$ ipython --no-banner

In [1]: import numpy as np

In [2]: np.set_printoptions(precision=1, suppress=True, linewidth=100, floatmode="fixed")

In [3]: def rnd(a):
   ...:     return np.round(a, 1) + 0
   ...: 

In [4]: other = np.array([[1, 1], [1, -1]])

In [5]: rng = np.random.default_rng(462085)

In [6]: arr = np.kron(other, np.kron(other, other))[rng.permutation(8)][:4]

In [7]: print(arr)
[[ 1  1 -1 -1 -1 -1  1  1]
 [ 1 -1 -1  1 -1  1  1 -1]
 [ 1  1  1  1 -1 -1 -1 -1]
 [ 1  1  1  1  1  1  1  1]]

In [8]: other = arr[0, 0] * arr[1:] - np.outer(arr[1:, 0], arr[0])

In [9]: print(other)
[[ 0 -2  0  2  0  2  0 -2]
 [ 0  0  2  2  0  0 -2 -2]
 [ 0  0  2  2  2  2  0  0]]

In [10]: print(np.linalg.matrix_rank(other), np.linalg.matrix_rank(arr))
3 4

In [11]: left, sv, Vh = np.linalg.svd(other, full_matrices=False)

In [12]: print(rnd(np.sqrt((sv ** 2).sum())), rnd(np.linalg.norm(other)))
6.9 6.9

In [13]: print(rnd(left.T @ left))
[[1.0 0.0 0.0]
 [0.0 1.0 0.0]
 [0.0 0.0 1.0]]

In [14]: print(np.abs(left[:, 0]).round(6).argmax())
0

In [15]: print(rnd(sv))
[5.7 2.8 2.8]

In [16]: print(rnd(Vh @ Vh.T))
[[1.0 0.0 0.0]
 [0.0 1.0 0.0]
 [0.0 0.0 1.0]]

In [17]: print(left.shape, sv.shape, Vh.shape)
(3, 3) (3,) (3, 8)

In [18]: print(rnd(sv / sv[0]))
[1.0 0.5 0.5]

In [19]: x = np.array([0, 0, -2, 3, -3, 2, -2, -1])

In [20]: print(np.sign((arr @ x).round(6)))
[-1  1  1 -1]

In [21]: print(arr * x)
[[ 0  0  2 -3  3 -2 -2 -1]
 [ 0  0  2  3  3  2 -2  1]
 [ 0  0 -2  3  3 -2  2  1]
 [ 0  0 -2  3 -3  2 -2 -1]]

In [22]: print((arr * x).sum(axis=1))
[-3  9  5 -3]

In [23]: print(arr @ np.eye(8)[1])
[ 1.0 -1.0  1.0  1.0]

In [24]: print(np.einsum("ij,j->i", arr, x))
[-3  9  5 -3]

In [25]: print(arr @ (2 * x))
[-6 18 10 -6]

In [26]: print(arr @ x)
[-3  9  5 -3]

In [27]: print(arr @ np.ones(8))
[0.0 0.0 0.0 8.0]
